$ ipython --no-banner

In [1]: import numpy as np

In [2]: np.set_printoptions(precision=2, suppress=True, linewidth=200)

In [3]: J = np.load("arr.npy")

In [4]: J
Out[4]: 
array([[ 9.,  2.,  6.,  0.,  0., -4.,  4.,  2.],
       [ 2.,  6.,  3.,  0.,  0., -2.,  2.,  1.],
       [ 6.,  3., 14.,  0.,  0., -6.,  6.,  3.],
       [ 0.,  0.,  0.,  5.,  0.,  0.,  0.,  0.],
       [ 0.,  0.,  0.,  0.,  5.,  0.,  0.,  0.],
       [-4., -2., -6.,  0.,  0.,  9., -4., -2.],
       [ 4.,  2.,  6.,  0.,  0., -4.,  9.,  2.],
       [ 2.,  1.,  3.,  0.,  0., -2.,  2.,  6.]])

In [5]: w, vecs = np.linalg.eigh(J)

In [6]: x0 = np.array([1, 4, -1, -3, 0, 3, -3, 1])

In [7]: np.abs(J).sum(axis=1).max(), round(float(np.abs(w).max()), 2)
Out[7]: (np.float64(38.0), 28.0)

In [8]: round(x0 @ J @ x0 / (x0 @ x0), 2), round(w[0], 2), np.round(w[-1], 2)
Out[8]: (np.float64(6.39), np.float64(5.0), np.float64(28.0))

In [9]: (np.sign(vecs[:, -1].round(6)) == np.sign(vecs[0, -1].round(6))).astype(int)
Out[9]: array([1, 1, 1, 0, 0, 0, 1, 1])

In [10]: x0 = np.array([2, 0, 4, -5, 1, -3, -4, -2])

In [11]: target = J @ x0

In [12]: print(target)
[ 34.  12.  56. -25.   5. -39.   4.   2.]

In [13]: np.round(np.linalg.solve(J, target + J[:, 7]), 2) + 0
Out[13]: array([ 2.,  0.,  4., -5.,  1., -3., -4., -1.])

In [14]: np.round(np.linalg.solve(J, target), 2) + 0
Out[14]: array([ 2.,  0.,  4., -5.,  1., -3., -4., -2.])

In [15]: np.round(np.linalg.solve(J.T, J[2]), 2) + 0
Out[15]: array([0., 0., 1., 0., 0., 0., 0., 0.])

In [16]: np.round(np.linalg.solve(J, 2 * target), 2) + 0
Out[16]: array([  4.,   0.,   8., -10.,   2.,  -6.,  -8.,  -4.])
